% python3 -q
>>> import numpy as np
>>> np.set_printoptions(precision=2, suppress=True, linewidth=120, floatmode="fixed")
>>> rd = lambda a: np.round(a, 2) + 0
>>> data = np.load("m.npy")
>>> data
array([[-1,  2,  2,  3,  0,  3, -2,  3, -2,  1, -1, -3],
       [-3, -1,  2,  2,  3,  0,  3, -2,  3, -2,  1, -1],
       [-1, -3, -1,  2,  2,  3,  0,  3, -2,  3, -2,  1],
       [ 1, -1, -3, -1,  2,  2,  3,  0,  3, -2,  3, -2],
       [-2,  1, -1, -3, -1,  2,  2,  3,  0,  3, -2,  3],
       [ 3, -2,  1, -1, -3, -1,  2,  2,  3,  0,  3, -2],
       [-2,  3, -2,  1, -1, -3, -1,  2,  2,  3,  0,  3],
       [ 3, -2,  3, -2,  1, -1, -3, -1,  2,  2,  3,  0],
       [ 0,  3, -2,  3, -2,  1, -1, -3, -1,  2,  2,  3],
       [ 3,  0,  3, -2,  3, -2,  1, -1, -3, -1,  2,  2],
       [ 2,  3,  0,  3, -2,  3, -2,  1, -1, -3, -1,  2],
       [ 2,  2,  3,  0,  3, -2,  3, -2,  1, -1, -3, -1]])
>>> data @ data
array([[ 13, -46,   5, -20,  12,   8,  12,   8,  21,  -4,  34, -18],
       [-18,  13, -46,   5, -20,  12,   8,  12,   8,  21,  -4,  34],
       [ 34, -18,  13, -46,   5, -20,  12,   8,  12,   8,  21,  -4],
       [ -4,  34, -18,  13, -46,   5, -20,  12,   8,  12,   8,  21],
       [ 21,  -4,  34, -18,  13, -46,   5, -20,  12,   8,  12,   8],
       [  8,  21,  -4,  34, -18,  13, -46,   5, -20,  12,   8,  12],
       [ 12,   8,  21,  -4,  34, -18,  13, -46,   5, -20,  12,   8],
       [  8,  12,   8,  21,  -4,  34, -18,  13, -46,   5, -20,  12],
       [ 12,   8,  12,   8,  21,  -4,  34, -18,  13, -46,   5, -20],
       [-20,  12,   8,  12,   8,  21,  -4,  34, -18,  13, -46,   5],
       [  5, -20,  12,   8,  12,   8,  21,  -4,  34, -18,  13, -46],
       [-46,   5, -20,  12,   8,  12,   8,  21,  -4,  34, -18,  13]])
>>> (data - data.T) / 2
array([[ 0.00,  2.50,  1.50,  1.00,  1.00,  0.00,  0.00,  0.00, -1.00, -1.00, -1.50, -2.50],
       [-2.50,  0.00,  2.50,  1.50,  1.00,  1.00,  0.00,  0.00,  0.00, -1.00, -1.00, -1.50],
       [-1.50, -2.50,  0.00,  2.50,  1.50,  1.00,  1.00,  0.00,  0.00,  0.00, -1.00, -1.00],
       [-1.00, -1.50, -2.50,  0.00,  2.50,  1.50,  1.00,  1.00,  0.00,  0.00,  0.00, -1.00],
       [-1.00, -1.00, -1.50, -2.50,  0.00,  2.50,  1.50,  1.00,  1.00,  0.00,  0.00,  0.00],
       [ 0.00, -1.00, -1.00, -1.50, -2.50,  0.00,  2.50,  1.50,  1.00,  1.00,  0.00,  0.00],
       [ 0.00,  0.00, -1.00, -1.00, -1.50, -2.50,  0.00,  2.50,  1.50,  1.00,  1.00,  0.00],
       [ 0.00,  0.00,  0.00, -1.00, -1.00, -1.50, -2.50,  0.00,  2.50,  1.50,  1.00,  1.00],
       [ 1.00,  0.00,  0.00,  0.00, -1.00, -1.00, -1.50, -2.50,  0.00,  2.50,  1.50,  1.00],
       [ 1.00,  1.00,  0.00,  0.00,  0.00, -1.00, -1.00, -1.50, -2.50,  0.00,  2.50,  1.50],
       [ 1.50,  1.00,  1.00,  0.00,  0.00,  0.00, -1.00, -1.00, -1.50, -2.50,  0.00,  2.50],
       [ 2.50,  1.50,  1.00,  1.00,  0.00,  0.00,  0.00, -1.00, -1.00, -1.50, -2.50,  0.00]])
>>> vec = np.array([1, 0, 3, 3, -1, -1, -2, 0, 2, 1, -1, 0])
>>> data @ (2 * vec)
array([ 26,   6,  -4, -40, -28,  12,  16,  30,   8, -12,  20,  16])
>>> np.sign((data @ vec).round(6))
array([ 1,  1, -1, -1, -1,  1,  1,  1,  1, -1,  1,  1])
>>> vec = np.array([5, 9, 6, 1, 0, 9, 8, 7, 9, 2, 5, 0])
>>> a = np.maximum(data @ vec, 0)
>>> data * (a > 1e-9)[:, None]
array([[-1,  2,  2,  3,  0,  3, -2,  3, -2,  1, -1, -3],
       [-3, -1,  2,  2,  3,  0,  3, -2,  3, -2,  1, -1],
       [ 0,  0,  0,  0,  0,  0,  0,  0,  0,  0,  0,  0],
       [ 1, -1, -3, -1,  2,  2,  3,  0,  3, -2,  3, -2],
       [-2,  1, -1, -3, -1,  2,  2,  3,  0,  3, -2,  3],
       [ 3, -2,  1, -1, -3, -1,  2,  2,  3,  0,  3, -2],
       [-2,  3, -2,  1, -1, -3, -1,  2,  2,  3,  0,  3],
       [ 3, -2,  3, -2,  1, -1, -3, -1,  2,  2,  3,  0],
       [ 0,  3, -2,  3, -2,  1, -1, -3, -1,  2,  2,  3],
       [ 0,  0,  0,  0,  0,  0,  0,  0,  0,  0,  0,  0],
       [ 2,  3,  0,  3, -2,  3, -2,  1, -1, -3, -1,  2],
       [ 2,  2,  3,  0,  3, -2,  3, -2,  1, -1, -3, -1]])
>>> rd(np.tanh(data @ vec))
array([ 1.00,  1.00, -1.00,  1.00,  1.00,  1.00,  1.00,  1.00,  1.00, -1.00,  1.00,  1.00])
>>> a
array([39, 28,  0, 57, 41, 65,  9, 10,  3,  0, 38, 30])
